$ python -q
>>> import numpy as np
>>> import numpy.linalg as la
>>> np.set_printoptions(precision=3, suppress=True, linewidth=140, floatmode="fixed")
>>> rng = np.random.default_rng(22710)
>>> X = np.eye(3, dtype=int)[rng.permutation(3)] * np.array([9, 6, -2])
>>> print(X)
[[ 9  0  0]
 [ 0  0 -2]
 [ 0  6  0]]
>>> print(np.poly(X))
[   1.000   -9.000   12.000 -108.000]
>>> x = np.array([0, -1, 0])
>>> y = X @ x
>>> print(y)
[ 0  0 -6]
>>> print(la.solve(X, y + X[:, 1]))
[ 0.000  0.000 -0.000]
>>> print(np.allclose(X @ X.T, X.T @ X))
False
>>> print(round(float(la.det(X)), 3))
108.0
>>> print(round(float(np.abs(la.eigvals(X)).max()), 3))
9.0
>>> print((X + X.T) / 2)
[[9.000 0.000 0.000]
 [0.000 0.000 2.000]
 [0.000 2.000 0.000]]
>>> print(X @ X)
[[ 81   0   0]
 [  0 -12   0]
 [  0   0 -12]]
>>> proj = np.triu(np.array([[3, 0, 5], [-3, 2, 1], [4, 2, 2]]), 1) + np.eye(3)
>>> other = proj @ X @ la.inv(proj)
>>> print(round(la.det(other), 3))
108.0
>>> print(proj @ X - X @ proj)
[[  0.000  30.000 -45.000]
 [  0.000   6.000   0.000]
 [  0.000   0.000  -6.000]]
>>> print(la.matrix_rank(other))
3
>>> print(round(la.det(X), 3))
108.0
>>> print(np.flatnonzero(la.matrix_power((X != 0) + (X.T != 0) + np.eye(3), 3)[2]))
[1 2]
>>> print((la.matrix_power((X != 0) + (X.T != 0) + np.eye(3), 3) > 0).astype(int))
[[1 0 0]
 [0 1 1]
 [0 1 1]]
>>> E = np.array([[3, 0, 0], [0, 0, 0], [0, 0, 0]])
>>> # row 2 repeats row 1
>>> rk = la.matrix_rank(E)
>>> print(rk)
1
>>> N = la.svd(E)[2][rk:].T
>>> print(E @ N)
[[0.000 0.000]
 [0.000 0.000]
 [0.000 0.000]]
>>> print(np.allclose(E @ N, 0))
True
>>> print([int(la.matrix_rank(E[:, :j + 1])) for j in range(3)])
[1, 1, 1]
>>> print([int(la.matrix_rank(np.delete(E, i, axis=0))) for i in range(3)])
[0, 1, 1]
>>> print(N.shape)
(3, 2)
>>> data = np.array([[2, -1, -2, -1], [-1, 2, -1, -2], [-2, -1, 2, -1], [-1, -2, -1, 2]])
>>> x = np.array([1, 1, 2, 5])
>>> print((data * x).sum(axis=1))
[ -8 -11  -4   5]
>>> z = rng.permutation(4)
>>> print(z)
[2 3 1 0]
>>> other = data[z][:, z]
>>> print(np.diag(other))
[2 2 2 2]
>>> print(np.allclose(other, data))
False
>>> print(np.trace(other))
8
>>> M = np.array([[10, 4, 15, 6], [-4, -18, -6, -27], [10, 4, 0, 0], [-4, -18, 0, 0]])
>>> other = np.array([[1, -2], [3, -1]])
>>> cent = np.kron(other, X)
>>> print(la.matrix_rank(cent))
6
>>> print(cent.shape)
(6, 6)
>>> z = rng.permutation(4)
>>> print(z)
[2 0 3 1]
>>> other = M[z][:, z]
>>> print(other)
[[  0  10   0   4]
 [ 15  10   6   4]
 [  0  -4   0 -18]
 [ -6  -4 -27 -18]]
>>> print(round(la.det(other), 3), np.round(la.det(M[z]), 3))
60516.0 -60516.0
>>> print(np.trace(other))
-8
>>> x = np.array([1, 3, 1, 1])
>>> y = M @ x
>>> print(y)
[ 43 -91  22 -58]
>>> print(la.solve(M, 2 * y))
[2.000 6.000 2.000 2.000]
>>> print(la.solve(M, y + M[:, 3]))
[1.000 3.000 1.000 2.000]
>>> print(la.solve(M, y))
[1.000 3.000 1.000 1.000]
>>> x = np.array([3, 1, 5, 4])
>>> y = M @ x
>>> coef, lr = np.zeros(4), 1 / la.norm(M, 2) ** 2
>>> for i in range(6):
...     coef -= lr * M.T @ (M @ coef - y)
...     if i % 1 == 0: print(i, round(la.norm(M @ coef - y), 3))
... 
0 58.535
1 48.14
2 39.596
3 32.576
4 26.806
5 22.065
>>> print(coef)
[2.657 1.731 3.832 3.942]
>>> print(round(float(la.cond(M)), 3))
5.702
>>> print(np.round(la.norm(M, 1), 3), round(float(la.norm(M, np.inf)), 3))
44.0 55.0
>>> print(M[3] @ M[1])
340
>>> print(la.norm(M, axis=1))
[19.416 33.242 10.770 18.439]
>>> mat = np.array([[-11.0, 0.0, 8.0], [-16.0, -3.0, 16.0], [-16.0, 0.0, 13.0]])
>>> W = np.array([[4, 3, 6], [6, 0, 1], [5, 3, 4]])
>>> coef = np.array([0, 2, -2])
>>> hid = np.maximum(mat @ W + coef, 0)
>>> print(hid)
[[0.000 0.000 0.000]
 [0.000 2.000 0.000]
 [1.000 0.000 0.000]]
>>> print((hid > 0).astype(int))
[[0 0 0]
 [0 1 0]
 [1 0 0]]
>>> cent = np.array([[2, -3], [-1, -2], [1, -2]])
>>> print((hid @ cent).round(6).argmax(axis=1))
[0 0 0]
